$ python3 -q
>>> import numpy as np
>>> import numpy.linalg as la
>>> np.set_printoptions(suppress=True, linewidth=120)
>>> rnd = lambda a: np.round(a, 3) + 0
>>> W0 = np.load("case2.npy")
>>> print(W0)
[[ 0  0  0  0  0  0]
 [ 0 -2  0  0  0  0]
 [ 0  0  3  0  0  0]
 [ 0  0  0  3  0  0]
 [ 0  0  0  0  2  0]
 [ 0  0  0  0  0  0]]
>>> print((W0 != 0).astype(int))
[[0 0 0 0 0 0]
 [0 1 0 0 0 0]
 [0 0 1 0 0 0]
 [0 0 0 1 0 0]
 [0 0 0 0 1 0]
 [0 0 0 0 0 0]]
>>> print(W0 @ W0)
[[0 0 0 0 0 0]
 [0 4 0 0 0 0]
 [0 0 9 0 0 0]
 [0 0 0 9 0 0]
 [0 0 0 0 4 0]
 [0 0 0 0 0 0]]
>>> print(rnd(np.sort(la.eigvals(W0).real)))
[-2.  0.  0.  2.  3.  3.]
>>> rng = np.random.default_rng(745940)
>>> idx = rng.permutation(6)
>>> print(idx)
[3 0 2 4 1 5]
>>> other = W0[idx][:, idx]
>>> print(np.trace(other))
6
>>> print(rnd(np.sort(np.abs(la.eigvals(other)))))
[0. 0. 2. 2. 3. 3.]
>>> x = np.array([2, 2, -1, 2, -2, 1])
>>> print(W0 @ np.eye(6)[1])
[ 0. -2.  0.  0.  0.  0.]
>>> print((W0 @ x).argmax())
3
>>> print(W0 * x)
[[ 0  0  0  0  0  0]
 [ 0 -4  0  0  0  0]
 [ 0  0 -3  0  0  0]
 [ 0  0  0  6  0  0]
 [ 0  0  0  0 -4  0]
 [ 0  0  0  0  0  0]]
>>> print(la.norm(W0 @ x) <= la.norm(W0, 2) * la.norm(x) + 1e-9)
True
>>> print(np.einsum("ij,j->i", W0, x))
[ 0 -4 -3  6 -4  0]
>>> print((W0 * x).sum(axis=1))
[ 0 -4 -3  6 -4  0]
>>> W1 = np.array([[0, 1], [-1, 3], [-2, 2], [-3, 0], [2, -2], [-2, 0]])
>>> coef = np.array([-2, -2])
>>> hid = np.maximum(W0 @ W1 + coef, 0)
>>> print(la.matrix_rank(hid))
2
>>> print((hid > 0).astype(int))
[[0 0]
 [0 0]
 [0 1]
 [0 0]
 [1 0]
 [0 0]]
>>> cent = np.array([[0, 2], [3, 1]])
>>> print((hid @ cent).round(6).argmax(axis=1))
[0 0 0 0 1 0]
>>> other = np.array([[1, -2, -1], [-1, 3, 1], [0, 1, 2]])
>>> E = other - other.T
>>> print(E)
[[ 0 -1 -1]
 [ 1  0  0]
 [ 1  0  0]]
>>> print(la.lstsq(E[:-1].T, E[-1])[2])
2
>>> print(rnd(E @ la.pinv(E) @ E))
[[ 0. -1. -1.]
 [ 1.  0.  0.]
 [ 1.  0.  0.]]
>>> print(np.allclose(E[:-1].T @ la.lstsq(E[:-1].T, E[-1])[0], E[-1]))
True
>>> left, sigma, VT = la.svd(E)
>>> print(np.argmax(sigma[:-1] / (sigma[1:] + 1e-6)) + 1)
2
>>> other = left[:, :2] @ np.diag(sigma[:2]) @ VT[:2]
>>> print(rnd(other))
[[ 0. -1. -1.]
 [ 1.  0.  0.]
 [ 1.  0.  0.]]
>>> print(la.matrix_rank(other))
2
>>> print(rnd(np.abs(E - other).max()))
0.0
